% python3 -q
>>> import numpy as np
>>> from numpy import linalg as LA
>>> np.set_printoptions(precision=4, suppress=True, linewidth=120)
>>> E = np.loadtxt("case12.csv", delimiter=",")
>>> E
array([[0., 0., 0., 1., 0., 0.],
       [0., 0., 0., 0., 1., 0.],
       [1., 0., 0., 0., 0., 0.],
       [0., 1., 0., 0., 0., 0.],
       [0., 0., 1., 0., 0., 0.],
       [0., 0., 0., 0., 0., 1.]])
>>> # rows sum to 1
>>> round(LA.det(E), 4)
np.float64(1.0)
>>> (LA.matrix_power((E != 0) + (E.T != 0) + np.eye(6), 6) > 0).astype(int)
array([[1, 1, 1, 1, 1, 0],
       [1, 1, 1, 1, 1, 0],
       [1, 1, 1, 1, 1, 0],
       [1, 1, 1, 1, 1, 0],
       [1, 1, 1, 1, 1, 0],
       [0, 0, 0, 0, 0, 1]])
>>> np.allclose(E @ E.T, E.T @ E)
True
>>> round(float(np.abs(LA.eigvals(E)).max()), 4)
1.0
>>> np.trace(E)
np.float64(1.0)
>>> (E - E.T) / 2
array([[ 0. ,  0. , -0.5,  0.5,  0. ,  0. ],
       [ 0. ,  0. ,  0. , -0.5,  0.5,  0. ],
       [ 0.5,  0. ,  0. ,  0. , -0.5,  0. ],
       [-0.5,  0.5,  0. ,  0. ,  0. ,  0. ],
       [ 0. , -0.5,  0.5,  0. ,  0. ,  0. ],
       [ 0. ,  0. ,  0. ,  0. ,  0. ,  0. ]])
>>> rng = np.random.default_rng(44)
>>> labels = rng.permutation(6)
>>> B = E[:, labels] * rng.choice([-1, 1], 6)
>>> B
array([[ 1.,  0., -0., -0., -0., -0.],
       [ 0.,  0., -0., -0., -1., -0.],
       [ 0.,  1., -0., -0., -0., -0.],
       [ 0.,  0., -0., -0., -0., -1.],
       [ 0.,  0., -1., -0., -0., -0.],
       [ 0.,  0., -0., -1., -0., -0.]])
>>> Uu, _, Vt = LA.svd(E.T @ B)
>>> Uu @ Vt
array([[ 0.,  1.,  0.,  0.,  0.,  0.],
       [ 0.,  0.,  0.,  0.,  0., -1.],
       [ 0.,  0., -1.,  0.,  0.,  0.],
       [ 1.,  0.,  0.,  0.,  0.,  0.],
       [ 0.,  0.,  0.,  0., -1.,  0.],
       [ 0.,  0.,  0., -1.,  0.,  0.]])
>>> labels
array([3, 0, 2, 5, 4, 1])
>>> A = np.load("layer19.npy")
>>> A
array([[-0.3587,  0.0428, -0.61  ,  0.0141,  0.7051],
       [ 0.3288, -0.3597,  0.5094,  0.3387,  0.6231],
       [ 0.0598,  0.2065, -0.2451,  0.9211, -0.2126],
       [ 0.8669,  0.046 , -0.4608, -0.1792,  0.0432],
       [ 0.0897,  0.9078,  0.3097, -0.0669,  0.2598]])
>>> # orthonormal columns
>>> proj = np.triu(np.array([[3, -2, -1, -1, -2],
...     [2, 1, -1, 2, 2],
...     [0, 4, 2, 2, 5],
...     [4, 3, 1, 2, 0],
...     [-1, -5, -3, 2, 3]]), 1) + np.eye(5)
>>> B = proj @ A @ LA.inv(proj)
>>> LA.matrix_rank(B)
np.int64(5)
>>> round(np.trace(B), 4), round(float(np.trace(A)), 4)
(np.float64(-0.883), -0.883)
>>> round(float(LA.det(B)), 4)
1.0
